>>> import numpy as np
>>> np.set_printoptions(suppress=True, linewidth=100)
>>> A = np.array([[0, 2, 2, -1, 0],
...     [0, 0, 2, 2, -1],
...     [-1, 0, 0, 2, 2],
...     [2, -1, 0, 0, 2],
...     [2, 2, -1, 0, 0]])
>>> rng = np.random.default_rng(394)
>>> idx = rng.permutation(5)
>>> print(idx)
[0 4 2 3 1]
>>> other = A[idx][:, idx]
>>> np.diag(other)
array([0, 0, 0, 0, 0])
>>> round(np.linalg.det(other), 1), round(float(np.linalg.det(A[idx])), 1)
(np.float64(183.0), -183.0)
>>> print(np.allclose(other, A))
False
>>> np.trace(other)
np.int64(0)
>>> np.round(np.sort(np.abs(np.fft.fft(A[0]))), 1), np.round(np.sort(np.linalg.svd(A, compute_uv=False)), 1)
(array([2.1, 2.1, 3. , 3.7, 3.7]), array([2.1, 2.1, 3. , 3.7, 3.7]))
>>> other = A / np.linalg.norm(A, axis=1, keepdims=True)
>>> G = other @ other.T
>>> (np.abs(G) > 0.9).astype(int)
array([[1, 0, 0, 0, 0],
       [0, 1, 0, 0, 0],
       [0, 0, 1, 0, 0],
       [0, 0, 0, 1, 0],
       [0, 0, 0, 0, 1]])
>>> print(G.round(1))
[[ 1.   0.2 -0.2 -0.2  0.2]
 [ 0.2  1.   0.2 -0.2 -0.2]
 [-0.2  0.2  1.   0.2 -0.2]
 [-0.2 -0.2  0.2  1.   0.2]
 [ 0.2 -0.2 -0.2  0.2  1. ]]
>>> G[0].round(1)
array([ 1. ,  0.2, -0.2, -0.2,  0.2])
>>> W0 = np.array([[-0.8, 0.7, 0.4, 0.3, 0.7, 0.3, 0.9],
...     [-0.8, 0.7, 0.4, 0.3, 0.7, 0.2, 1.1],
...     [-1.3, -1.5, -0.6, -1.3, -0.2, 1.3, 0.8],
...     [-0.8, 0.9, -0.6, 0.6, 0.2, 0.7, 1.3]])
>>> W0
array([[-0.8,  0.7,  0.4,  0.3,  0.7,  0.3,  0.9],
       [-0.8,  0.7,  0.4,  0.3,  0.7,  0.2,  1.1],
       [-1.3, -1.5, -0.6, -1.3, -0.2,  1.3,  0.8],
       [-0.8,  0.9, -0.6,  0.6,  0.2,  0.7,  1.3]])
>>> x0 = np.array([2, 1, 1, 0, 0, -1, -1])
>>> h1 = np.maximum(W0 @ x0, 0)
>>> W0.T @ h1
array([0., 0., 0., 0., 0., 0., 0.])
>>> print(np.flatnonzero(h1 > 1e-9))
[]
>>> np.round(np.maximum(W0 @ x0, 0) - np.maximum(-W0 @ x0, 0), 1)
array([-1.7, -1.8, -6.8, -3.3])
>>> h1
array([0., 0., 0., 0.])
>>> np.round(np.tanh(W0 @ x0), 1)
array([-0.9, -0.9, -1. , -1. ])
>>> r0, r1 = W0[3], W0[0]
>>> round(r0 @ r0, 1)
np.float64(4.4)
>>> round(float(r0 @ r1), 1)
2.7
>>> pr = (r0 @ r1) / (r0 @ r0) * r0
>>> print(pr.round(1))
[-0.5  0.6 -0.4  0.4  0.1  0.4  0.8]
>>> np.round(r1 - pr, 1)
array([-0.3,  0.1,  0.8, -0.1,  0.6, -0.1,  0.1])
>>> round(float((r1 - pr) @ r0), 1)
0.0
>>> feats = np.load("run5.npy")
>>> feats
array([[ 0.,  0.,  1.,  0.,  1.],
       [ 0., -1.,  0.,  0.,  0.],
       [ 1.,  0.,  0.,  0.,  1.],
       [ 0.,  0.,  0., -1.,  0.],
       [ 1.,  0.,  1.,  0.,  0.]])
>>> # symmetric, so the eigenvalues are real
>>> w, evecs = np.linalg.eig(feats)
>>> np.round(feats @ evecs[:, 0] - w[0] * evecs[:, 0], 1) + 0
array([0., 0., 0., 0., 0.])
>>> np.round(np.sort(np.linalg.eigvals(np.linalg.inv(feats))), 1)
array([-1. , -1. , -1. , -1. ,  0.5])
>>> np.round(np.sort(np.linalg.eigvals(feats.T)), 1)
array([-1., -1., -1., -1.,  2.])
>>> np.round(np.prod(w), 1)
np.float64(2.0)
>>> np.round(np.sort(np.linalg.eigvals(feats @ feats)), 1)
array([1., 1., 1., 1., 4.])
>>> x0 = np.array([-3, 1, 3, -2, 2])
>>> target = feats @ x0
>>> b, lr = np.zeros(5), 1 / np.linalg.norm(feats, 2) ** 2
>>> for i in range(60):
...     b -= lr * feats.T @ (feats @ b - target)
...     if i % 10 == 0: print(i, round(np.linalg.norm(feats @ b - target), 1))
... 
0 3.8
10 0.2
20 0.0
30 0.0
40 0.0
50 0.0
>>> b.round(1)
array([-3.,  1.,  3., -2.,  2.])
>>> round(np.linalg.cond(feats), 1)
np.float64(2.0)
>>> data = np.array([[-1, 0, 2, -2, 0],
...     [0, 1, 0, 0, -3],
...     [-3, 0, -2, 2, 0],
...     [-1, 0, 0, -1, 0],
...     [0, -3, 0, 0, -1]])
>>> data
array([[-1,  0,  2, -2,  0],
       [ 0,  1,  0,  0, -3],
       [-3,  0, -2,  2,  0],
       [-1,  0,  0, -1,  0],
       [ 0, -3,  0,  0, -1]])
>>> # 2 blocks once reordered
>>> r0 = np.array([5, 0, 1])
>>> np.cross(data[4, :3], data[1, :3])
array([0, 0, 0])
>>> np.correlate(data[4], data[1], "full")
array([ 0,  9,  0,  0,  0,  0,  0, -1,  0])
>>> print(np.array([np.convolve(row, r0, "same") for row in data]))
[[  0   9 -10   2  -2]
 [  5   0   1 -15   0]
 [  0 -13  10  -2   2]
 [  0  -1  -5   0  -1]
 [-15   0  -3  -5   0]]
>>> other = data / np.linalg.norm(data, axis=1, keepdims=True)
>>> G = other @ other.T
>>> (G - 2 * np.eye(5)).round(6).argmax(axis=1)
array([3, 0, 3, 0, 0])
>>> round(float(np.degrees(np.arccos(np.clip(G[0, 3], -1, 1)))), 1)
45.0
>>> (np.abs(G) > 0.9).astype(int)
array([[1, 0, 0, 0, 0],
       [0, 1, 0, 0, 0],
       [0, 0, 1, 0, 0],
       [0, 0, 0, 1, 0],
       [0, 0, 0, 0, 1]])
>>> G.round(1) + 0
array([[ 1. ,  0. , -0.4,  0.7,  0. ],
       [ 0. ,  1. ,  0. ,  0. ,  0. ],
       [-0.4,  0. ,  1. ,  0.2,  0. ],
       [ 0.7,  0. ,  0.2,  1. ,  0. ],
       [ 0. ,  0. ,  0. ,  0. ,  1. ]])
>>> np.round(np.linalg.norm(other, axis=1), 1)
array([1., 1., 1., 1., 1.])
>>> G[0].round(1)
array([ 1. ,  0. , -0.4,  0.7,  0. ])
